$ python -q
>>> import numpy as np
>>> import numpy.linalg as la
>>> np.set_printoptions(precision=2, suppress=True, linewidth=100)
>>> E = np.array([[1, -1, 1, -1],
...     [1, 0, 0, 0],
...     [1, 1, 1, 1],
...     [1, 2, 4, 8],
...     [1, 3, 9, 27],
...     [1, 4, 16, 64],
...     [1, 5, 25, 125],
...     [1, 6, 36, 216],
...     [1, 7, 49, 343],
...     [1, 8, 64, 512]])
>>> print(E)
[[  1  -1   1  -1]
 [  1   0   0   0]
 [  1   1   1   1]
 [  1   2   4   8]
 [  1   3   9  27]
 [  1   4  16  64]
 [  1   5  25 125]
 [  1   6  36 216]
 [  1   7  49 343]
 [  1   8  64 512]]
>>> x0 = np.array([2, 0, 1, 2])
>>> y = E @ x0
>>> print(np.round(la.lstsq(E, y)[0], 2) + 0)
[2. 0. 1. 2.]
>>> rng = np.random.default_rng(439)
>>> y = y + 0.02 * rng.normal(size=10)
>>> print(y)
[   0.98    2.02    5.01   22.03   64.99  145.96  277.01  470.    736.97 1090.02]
>>> coef, *_ = la.lstsq(E, y)
>>> print(coef.round())
[2. 0. 1. 2.]
>>> print(round(la.norm(y - E @ coef), 2))
0.05
>>> labels = rng.permutation(4)
>>> A2 = E[:, labels] * rng.choice([-1, 1], 4)
>>> print(A2)
[[  1  -1  -1  -1]
 [  0   0   0  -1]
 [  1   1   1  -1]
 [  4   2   8  -1]
 [  9   3  27  -1]
 [ 16   4  64  -1]
 [ 25   5 125  -1]
 [ 36   6 216  -1]
 [ 49   7 343  -1]
 [ 64   8 512  -1]]
>>> U, _, VT = la.svd(E.T @ A2)
>>> print(np.round(la.lstsq(E, A2)[0], 2) + 0)
[[ 0.  0.  0. -1.]
 [ 0.  1.  0.  0.]
 [ 1.  0.  0.  0.]
 [ 0.  0.  1.  0.]]
>>> print(labels)
[2 1 3 0]
>>> f = np.array([0, -2, 0])
>>> print(np.polyval(f, E[6]))
[  -2  -10  -50 -250]
>>> print(np.convolve(E[6], f))
[   0   -2  -10  -50 -250    0]
>>> print(np.cross(E[6, :3], E[8, :3]))
[ 70 -24   2]
>>> A2 = np.c_[E[:, :1] @ np.array([[-7]]), np.array([-5, 5, 2, -4, 0, -3, 4, -5, -4, -4])]
>>> print(A2)
[[-7 -5]
 [-7  5]
 [-7  2]
 [-7 -4]
 [-7  0]
 [-7 -3]
 [-7  4]
 [-7 -5]
 [-7 -4]
 [-7 -4]]
>>> print(la.norm(la.qr(E)[0].T @ A2, axis=0) ** 2 / ((A2 ** 2).sum(axis=0) + 1e-12))
[1.   0.32]
>>> M = np.loadtxt("w.csv", delimiter=",")
>>> print(M)
[[  5.  -4.   0.  -1.  -9.  -8.   3.  24.  -3.  -8.   8.  -7.]
 [  6.  -5.  -8.  -1.  -2.   3.  -6. -21.  -8.   7.  -8.  -9.]
 [ -9.   2.  -7.   7.   4.  -9.  -1.   6.   6.  -2.  -3.   0.]
 [ -4.   8.   7.  -3.   7.  -4.  -6. -27.   7.   9.  -7.  -3.]
 [  9.  -7.  -5.   4.   6.  -9.   3.   6.   1.  -2.   8.   9.]
 [ -9.   1.   2.  -3.  -3.  -7.   0. -15.  -3.   5.  -3.  -9.]
 [ -5.  -7.  -3.  -9.   4.   5.  -8.   9.   4.  -3.  -9.   1.]
 [  4.  -3.   7.  -3.  -8.  -8.   8.  -6.  -1.   2.  -1.  -8.]]
>>> f, v = M[0], M[1]
>>> print(f @ v)
-510.0
>>> print(f @ f)
958.0
>>> p = (f @ v) / (f @ f) * f
>>> print(round(float(la.norm(f + v) ** 2 + la.norm(f - v) ** 2), 2))
3664.0
>>> print(la.matrix_rank(np.outer(f, v)))
1
>>> x0 = np.array([0, -2, -1, 1, 2, 2, -1, 0, 0, 1, -1, 2])
>>> a = np.maximum(M @ x0, 0)
>>> print(np.maximum(M @ x0, 0) - np.maximum(-M @ x0, 0))
[-60.  22.   2.  -4.  22. -37.  42. -57.]
>>> print(M.T @ a)
[ 102. -554. -426. -298.  264.   60. -404.   60.   26.  -20. -384.   42.]
